In [1]: import numpy as np

In [2]: np.set_printoptions(suppress=True, linewidth=120)

In [3]: X = np.load("w.npy")

In [4]: print(X)
[[1.   0.7  0.49]
 [0.7  1.   0.7 ]
 [0.49 0.7  1.  ]]

In [5]: np.round(np.poly(X), 2)
Out[5]: array([ 1.  , -3.  ,  1.78, -0.26])

In [6]: np.round(np.linalg.det(2 * X), 2), np.round(np.linalg.det(X), 2)
Out[6]: (np.float64(2.08), np.float64(0.26))

In [7]: round(np.linalg.det(X[::-1]), 2)
Out[7]: np.float64(-0.26)

In [8]: np.einsum("ii->", X)
Out[8]: np.float64(3.0)

In [9]: print(round(float(np.linalg.det(X.T)), 2))
0.26

In [10]: np.round(np.linalg.eigvals(X), 2)
Out[10]: array([2.26, 0.51, 0.23])

In [11]: np.kron(np.eye(2, dtype=int), X)
Out[11]: 
array([[1.  , 0.7 , 0.49, 0.  , 0.  , 0.  ],
       [0.7 , 1.  , 0.7 , 0.  , 0.  , 0.  ],
       [0.49, 0.7 , 1.  , 0.  , 0.  , 0.  ],
       [0.  , 0.  , 0.  , 1.  , 0.7 , 0.49],
       [0.  , 0.  , 0.  , 0.7 , 1.  , 0.7 ],
       [0.  , 0.  , 0.  , 0.49, 0.7 , 1.  ]])

In [12]: O, r_ = np.linalg.qr(X)

In [13]: O.shape, r_.shape
Out[13]: ((3, 3), (3, 3))

In [14]: round(np.trace(O @ O.T), 2)
Out[14]: np.float64(3.0)

In [15]: np.allclose(r_.T @ r_, X.T @ X)
Out[15]: True

In [16]: print(O.round(2))
[[-0.76  0.65  0.  ]
 [-0.53 -0.62 -0.57]
 [-0.37 -0.44  0.82]]

In [17]: round(float(abs(r_[0, 0])), 2), np.round(np.linalg.norm(X[:, 0]), 2)
Out[17]: (1.32, np.float64(1.32))

In [18]: np.round(O.T @ O, 2) + 0
Out[18]: 
array([[1., 0., 0.],
       [0., 1., 0.],
       [0., 0., 1.]])

In [19]: data = np.load("x.npy")

In [20]: data
Out[20]: 
array([[4, 4, 4, 6],
       [4, 4, 4, 6],
       [4, 4, 4, 6],
       [6, 6, 6, 9]])

In [21]: left, sv = np.linalg.svd(data)
---------------------------------------------------------------------------
ValueError                                Traceback (most recent call last)
Cell In[21], line 1
----> 1 left, sv = np.linalg.svd(data)

ValueError: too many values to unpack (expected 2)

In [22]: left, sv, vt = np.linalg.svd(data, full_matrices=False)

In [23]: (sv > 1e-8).sum()
Out[23]: np.int64(1)

In [24]: Lm = np.linalg.cholesky(X)

In [25]: np.linalg.eigvalsh(X).min() > 0
Out[25]: np.True_

In [26]: print(Lm.round(2))
[[1.   0.   0.  ]
 [0.7  0.71 0.  ]
 [0.49 0.5  0.71]]

In [27]: X / np.sqrt(np.outer(np.diag(X), np.diag(X)))
Out[27]: 
array([[1.  , 0.7 , 0.49],
       [0.7 , 1.  , 0.7 ],
       [0.49, 0.7 , 1.  ]])

In [28]: round(np.prod(np.diag(Lm)) ** 2, 2), round(np.linalg.det(X), 2)
Out[28]: (np.float64(0.26), np.float64(0.26))

In [29]: np.round(Lm @ Lm.T, 2)
Out[29]: 
array([[1.  , 0.7 , 0.49],
       [0.7 , 1.  , 0.7 ],
       [0.49, 0.7 , 1.  ]])

In [30]: feats = np.load("dump.npy")

In [31]: print(feats)
[[ 0 11  0  0]
 [ 4  0  3  2]
 [ 0  8  0  0]
 [ 2  2  1  0]
 [ 2  2  1  0]
 [ 0  8  0  0]
 [ 5  0  4  4]
 [ 4  0  3  2]
 [ 1  5  0  0]
 [ 1  5  0  0]
 [ 5  0  4  4]
 [ 0  8  0  0]
 [ 0 11  0  0]
 [ 5  0  4  4]
 [ 4  0  3  2]
 [ 3  0  2  0]
 [ 2  2  1  0]
 [ 0  8  0  0]
 [ 3  0  2  0]
 [ 3  0  2  0]
 [ 3  0  2  0]
 [ 4  0  3  2]
 [ 2  2  1  0]
 [ 0 11  0  0]
 [ 5  0  4  4]
 [ 0 11  0  0]]

In [32]: # row 4 repeats row 3

In [33]: z = feats[:, 2] > np.median(feats[:, 2])

In [34]: f = feats[z].mean(axis=0) - feats[~z].mean(axis=0)

In [35]: f.round(2)
Out[35]: array([ 3.29, -6.71,  2.71,  2.  ])

In [36]: np.argsort(-np.abs(f).round(6), kind="stable")
Out[36]: array([1, 0, 2, 3])

In [37]: A2 = feats / np.sqrt((feats ** 2).mean(axis=1, keepdims=True))

In [38]: np.linalg.matrix_rank(A2) == np.linalg.matrix_rank(feats)
Out[38]: np.True_

In [39]: np.round(np.linalg.norm(A2, axis=1), 2)
Out[39]: array([2., 2., 2., 2., 2., 2., 2., 2., 2., 2., 2., 2., 2., 2., 2., 2., 2., 2., 2., 2., 2., 2., 2., 2., 2., 2.])

In [40]: A2[7].round(2)
Out[40]: array([1.49, 0.  , 1.11, 0.74])

In [41]: rng = np.random.default_rng(6790)

In [42]: A2 = feats + rng.integers(-2, 3, (26, 3)) @ rng.integers(-2, 3, (3, 4))

In [43]: A2
Out[43]: 
array([[-1, 12, -4,  0],
       [ 4,  1,  1,  2],
       [ 2, 15, -4,  0],
       [ 2, -2,  3,  0],
       [ 1,  3, -3,  0],
       [-1,  9, -2,  0],
       [ 3,  0,  0,  4],
       [ 5,  4,  3,  2],
       [ 0, -1,  4,  0],
       [-1, -1,  0,  0],
       [ 7,  6,  2,  4],
       [ 0,  9, -2,  0],
       [ 0, 13, -2,  0],
       [ 3, -2,  4,  4],
       [ 2, -6,  7,  2],
       [ 4,  3,  0,  0],
       [ 2,  3,  1,  0],
       [ 2, 17, -4,  0],
       [ 4, -1,  6,  0],
       [ 2, -1,  0,  0],
       [ 5,  1,  4,  0],
       [ 4, -2,  3,  2],
       [ 2, -2,  3,  0],
       [-2, 11, -2,  0],
       [ 4,  3,  0,  4],
       [-2,  9,  0,  0]])

In [44]: np.linalg.matrix_rank(A2 - feats, tol=1e-8)
Out[44]: np.int64(3)

In [45]: z = A2[:, 0] > np.median(A2[:, 0])

In [46]: f = A2[z].mean(axis=0) - A2[~z].mean(axis=0)

In [47]: ((A2 - A2.mean(axis=0)) @ f > 0).astype(int)
Out[47]: array([0, 1, 0, 1, 0, 0, 1, 1, 1, 1, 1, 0, 0, 1, 1, 1, 1, 0, 1, 1, 1, 1, 1, 0, 1, 0])

In [48]: z.astype(int)
Out[48]: array([0, 1, 0, 0, 0, 0, 1, 1, 0, 0, 1, 0, 0, 1, 0, 1, 0, 0, 1, 0, 1, 1, 0, 0, 1, 0])

In [49]: Xc = feats - feats.mean(axis=0)

In [50]: V = np.linalg.svd(Xc)[2][:3]

In [51]: A2 = Xc - Xc @ V.T @ V

In [52]: np.linalg.norm(A2, axis=1).round(6).argmax()
Out[52]: np.int64(8)

In [53]: np.round(np.diag(V.T @ V), 2)
Out[53]: array([0.43, 0.99, 0.58, 1.  ])

In [54]: np.round((Xc @ V.T).std(axis=0), 2)
Out[54]: array([4.84, 1.52, 0.3 ])

In [55]: np.round(np.linalg.norm(A2) / np.linalg.norm(Xc), 2)
Out[55]: np.float64(0.02)

In [56]: np.round(A2.std(axis=0), 2) + 0
Out[56]: array([0.09, 0.01, 0.08, 0.  ])

In [57]: W0 = np.load("test6.npy")

In [58]: W0
Out[58]: 
array([[-2,  1,  1, -1],
       [ 1, -2,  1,  1],
       [ 1,  1, -2,  1],
       [-1,  1,  1, -2]])

In [59]: A2 = W0 / np.linalg.norm(W0, axis=1, keepdims=True)

In [60]: gram = A2 @ A2.T

In [61]: gram.round(2)
Out[61]: 
array([[ 1.  , -0.57, -0.57,  0.86],
       [-0.57,  1.  , -0.29, -0.57],
       [-0.57, -0.29,  1.  , -0.57],
       [ 0.86, -0.57, -0.57,  1.  ]])

In [62]: (gram - 2 * np.eye(4)).round(6).argmax(axis=1)
Out[62]: array([3, 2, 1, 0])

In [63]: print(round(float(np.degrees(np.arccos(np.clip(gram[3, 1], -1, 1)))), 2))
124.85

In [64]: (np.abs(gram) > 0.9).astype(int)
Out[64]: 
array([[1, 0, 0, 0],
       [0, 1, 0, 0],
       [0, 0, 1, 0],
       [0, 0, 0, 1]])

In [65]: vals, V = np.linalg.eigh(W0)

In [66]: x0 = np.array([0, -1, -2, -2])

In [67]: np.abs(W0).sum(axis=1).max(), round(np.abs(vals).max(), 2)
Out[67]: (np.int64(5), np.float64(4.24))

In [68]: print(np.round(np.linalg.eigvalsh(W0[1:, 1:]), 2) + 0)
[-3. -3.  0.]

In [69]: np.round(x0 @ W0 @ x0 / (x0 @ x0), 2), np.round(vals[0], 2), np.round(vals[-1], 2)
Out[69]: (np.float64(-0.22), np.float64(-4.24), np.float64(0.24))

In [70]: x0 @ W0 @ x0
Out[70]: np.int64(-2)
